>>> import numpy as np
>>> import numpy.linalg as la
>>> np.set_printoptions(precision=3, suppress=True, linewidth=120, sign=" ")
>>> X = np.loadtxt("layer18.csv", delimiter=",")
>>> X
array([[ 22.,  -2.,   2.,  -2.,   1.,   2.,  -1.,   1.,  -1.],
       [  3.,  19.,   1.,   3.,  -1.,  -3.,   1.,   3.,   1.],
       [  3.,  -1.,  21.,   0.,   0.,   3.,   0.,  -2.,   3.],
       [ -1.,   1.,   2., -42.,  -3.,   0.,   0.,   1.,  -3.],
       [ -1.,   3.,   3.,   0.,   1.,  -1.,   0.,  -1.,   3.],
       [  0.,  -2.,   3.,  -1.,  -2., -23.,   3.,  -1.,   1.],
       [  3.,  -3.,  -1.,   2.,   3.,   1.,  41.,  -3.,   1.],
       [  3.,  -1.,   2.,  -2.,  -2.,   2.,   2., -17.,  -2.],
       [  2.,   1.,   1.,   2.,  -2.,  -3.,  -3.,  -3.,  17.]])
>>> blk = np.stack([X, 5 * X, X[::-1]])
>>> blk.shape
(3, 9, 9)
>>> la.matrix_rank(blk)
array([ 9,  9,  9])
>>> la.matrix_rank(blk.reshape(3, -1))
np.int64(2)
>>> (blk @ X.T).shape
(3, 9, 9)
>>> la.norm(blk, axis=(1, 2))
array([  78.313,  391.567,   78.313])
>>> rng = np.random.default_rng(757)
>>> lab = rng.permutation(9)
>>> out = X[:, lab] * rng.choice([-1, 1], 9)
>>> out
array([[ -2.,  -1., -22.,  -2.,   2.,  -1.,   1.,   1.,  -2.],
       [  3.,   1.,  -3.,  -1., -19.,   1.,   3.,  -1.,   3.],
       [  0.,   3.,  -3., -21.,   1.,  -0.,  -2.,  -0.,  -3.],
       [-42.,  -3.,   1.,  -2.,  -1.,   3.,   1.,  -0.,  -0.],
       [  0.,   3.,   1.,  -3.,  -3.,  -1.,  -1.,  -0.,   1.],
       [ -1.,   1.,  -0.,  -3.,   2.,   2.,  -1.,  -3.,  23.],
       [  2.,   1.,  -3.,   1.,   3.,  -3.,  -3., -41.,  -1.],
       [ -2.,  -2.,  -3.,  -2.,   1.,   2., -17.,  -2.,  -2.],
       [  2.,  17.,  -2.,  -1.,  -1.,   2.,  -3.,   3.,   3.]])
>>> U, _, VT = la.svd(X.T @ out)
>>> lab
array([ 3,  8,  0,  2,  1,  4,  7,  6,  5])
>>> out = X + rng.integers(-2, 3, (9, 8)) @ rng.integers(-2, 3, (8, 9))
>>> out
array([[ 20.,  -1.,   9.,  -2.,   5.,   3.,  -2.,   8.,   4.],
       [  4.,  20.,  -8.,   1.,  -5.,  -1.,   6.,   0.,  -3.],
       [  1.,   2.,  20.,   0.,   5.,   1., -11.,  -4.,   5.],
       [  4.,  -3.,   6., -47.,  -2.,  -2.,   8.,   2.,  -6.],
       [  7.,  -4.,   9.,  -2.,   6.,  10.,  11.,   8.,  -3.],
       [  9.,  -2.,   7.,  -2.,   0., -29.,   8.,  -3.,   5.],
       [  6.,  -9.,   0.,   3.,   4.,   8.,  49.,   1.,  -8.],
       [ -2.,   3.,  -2.,  -5.,  -4.,  -9.,   2., -21.,   2.],
       [  4.,  -3.,   6.,  10.,  -9.,   0.,  -2.,  -5.,  17.]])
>>> out - X
array([[ -2.,   1.,   7.,   0.,   4.,   1.,  -1.,   7.,   5.],
       [  1.,   1.,  -9.,  -2.,  -4.,   2.,   5.,  -3.,  -4.],
       [ -2.,   3.,  -1.,   0.,   5.,  -2., -11.,  -2.,   2.],
       [  5.,  -4.,   4.,  -5.,   1.,  -2.,   8.,   1.,  -3.],
       [  8.,  -7.,   6.,  -2.,   5.,  11.,  11.,   9.,  -6.],
       [  9.,   0.,   4.,  -1.,   2.,  -6.,   5.,  -2.,   4.],
       [  3.,  -6.,   1.,   1.,   1.,   7.,   8.,   4.,  -9.],
       [ -5.,   4.,  -4.,  -3.,  -2., -11.,   0.,  -4.,   4.],
       [  2.,  -4.,   5.,   8.,  -7.,   3.,   1.,  -2.,   0.]])
